$ python -q
>>> import numpy as np
>>> from numpy import linalg as LA
>>> np.set_printoptions(precision=2, suppress=True, linewidth=120)
>>> W0 = np.load("case12.npy")
>>> W0
array([[0, 0, 0, 0, 0, 1],
       [0, 0, 0, 1, 0, 0],
       [1, 0, 0, 0, 0, 0],
       [0, 0, 1, 0, 0, 0],
       [0, 1, 0, 0, 0, 0],
       [0, 0, 0, 0, 1, 0]])
>>> W0 @ np.ones(6)
array([1., 1., 1., 1., 1., 1.])
>>> LA.matrix_power(W0, 100)
array([[0, 0, 0, 1, 0, 0],
       [0, 0, 0, 0, 0, 1],
       [0, 1, 0, 0, 0, 0],
       [0, 0, 0, 0, 1, 0],
       [1, 0, 0, 0, 0, 0],
       [0, 0, 1, 0, 0, 0]])
>>> W0.sum(axis=1)
array([1, 1, 1, 1, 1, 1])
>>> pr = np.eye(6)[4]
>>> for _ in range(3):
...     pr = pr @ W0
...     print(pr.round(2))
... 
[0. 1. 0. 0. 0. 0.]
[0. 0. 0. 1. 0. 0.]
[0. 0. 1. 0. 0. 0.]
>>> np.sort(np.abs(LA.eigvals(W0)))
array([1., 1., 1., 1., 1., 1.])
>>> (W0 - W0.T) / 2
array([[ 0. ,  0. , -0.5,  0. ,  0. ,  0.5],
       [ 0. ,  0. ,  0. ,  0.5, -0.5,  0. ],
       [ 0.5,  0. ,  0. , -0.5,  0. ,  0. ],
       [ 0. , -0.5,  0.5,  0. ,  0. ,  0. ],
       [ 0. ,  0.5,  0. ,  0. ,  0. , -0.5],
       [-0.5,  0. ,  0. ,  0. ,  0.5,  0. ]])
>>> LA.matrix_power(W0, 4)
array([[0, 0, 0, 1, 0, 0],
       [0, 0, 0, 0, 0, 1],
       [0, 1, 0, 0, 0, 0],
       [0, 0, 0, 0, 1, 0],
       [1, 0, 0, 0, 0, 0],
       [0, 0, 1, 0, 0, 0]])
>>> np.trace(W0)
np.int64(0)
>>> W0.inv()
Traceback (most recent call last):
  File "<python-input-14>", line 1, in <module>
    W0.inv()
    ^^^^^^
AttributeError: 'numpy.ndarray' object has no attribute 'inv'
>>> LA.determinant(W0)
Traceback (most recent call last):
  File "<python-input-15>", line 1, in <module>
    LA.determinant(W0)
    ^^^^^^^^^^^^^^
AttributeError: module 'numpy.linalg' has no attribute 'determinant'
>>> np.allclose(W0, W0.T)
False
>>> np.allclose(W0 @ W0.T, W0.T @ W0)
True
>>> W0 @ W0.T
array([[1, 0, 0, 0, 0, 0],
       [0, 1, 0, 0, 0, 0],
       [0, 0, 1, 0, 0, 0],
       [0, 0, 0, 1, 0, 0],
       [0, 0, 0, 0, 1, 0],
       [0, 0, 0, 0, 0, 1]])
>>> W0.T @ W0
array([[1, 0, 0, 0, 0, 0],
       [0, 1, 0, 0, 0, 0],
       [0, 0, 1, 0, 0, 0],
       [0, 0, 0, 1, 0, 0],
       [0, 0, 0, 0, 1, 0],
       [0, 0, 0, 0, 0, 1]])
>>> LA.svd(W0, compute_uv=False)
array([1., 1., 1., 1., 1., 1.])
